$ python3 -q
>>> import numpy as np
>>> import numpy.linalg as la
>>> np.set_printoptions(precision=2, suppress=True, linewidth=120, floatmode="fixed")
>>> def tidy(a):
...     return np.round(a, 2) + 0
... 
>>> E = np.load("sample7.npy")
>>> E
array([[1.00, 0.00, 0.00, 0.00],
       [0.50, 0.50, 0.00, 0.00],
       [0.00, 0.00, 1.00, 0.00],
       [0.00, 0.00, 0.00, 1.00]])
>>> q = E.astype(float).copy()
>>> for j in range(4):
...     q[:, j] -= q[:, :j] @ (q[:, :j].T @ q[:, j])
...     q[:, j] /= la.norm(q[:, j])
... 
>>> tidy(q.T @ q)
array([[1.00, 0.00, 0.00, 0.00],
       [0.00, 1.00, 0.00, 0.00],
       [0.00, 0.00, 1.00, 0.00],
       [0.00, 0.00, 0.00, 1.00]])
>>> w1 = np.array([[0, 3, 4, 1, 6], [6, 7, 2, 2, 3], [1, 0, 7, 9, 7], [4, 3, 7, 7, 7]])
>>> beta = np.array([0, -3, -4, 5, -2])
>>> H = np.maximum(E @ w1 + beta, 0)
>>> (H > 0).astype(int)
array([[0, 0, 0, 1, 1],
       [1, 1, 0, 1, 1],
       [1, 0, 1, 1, 1],
       [1, 0, 1, 1, 1]])
>>> la.matrix_rank(H)
np.int64(4)
>>> basis = np.array([[-7, -8, 4], [7, 6, -8], [7, -7, -4], [-2, -9, 5], [6, 8, 7]])
>>> H @ basis
array([[  12.00,  -22.00,   58.00],
       [  -5.00,  -50.50,   46.00],
       [  16.00, -115.00,   97.00],
       [  -1.00, -121.00,   99.00]])
>>> w1 @ basis
array([[ 83,  29,   7],
       [ 35, -14,  -9],
       [ 66, -82,  70],
       [ 70, -70,  48]])
>>> (H @ basis).round(6).argmax(axis=1)
array([2, 2, 2, 2])
>>> T = np.stack([E, 4 * E, E[::-1]])
>>> tidy(la.norm(T, axis=(1, 2)))
array([1.87, 7.48, 1.87])
>>> tidy(la.det(T))
array([  0.50, 128.00,   0.50])
>>> w, evecs = la.eig(E)
>>> tidy(np.sort(la.eigvals(la.inv(E))))
array([1.00, 1.00, 1.00, 2.00])
>>> w
array([0.50, 1.00, 1.00, 1.00])
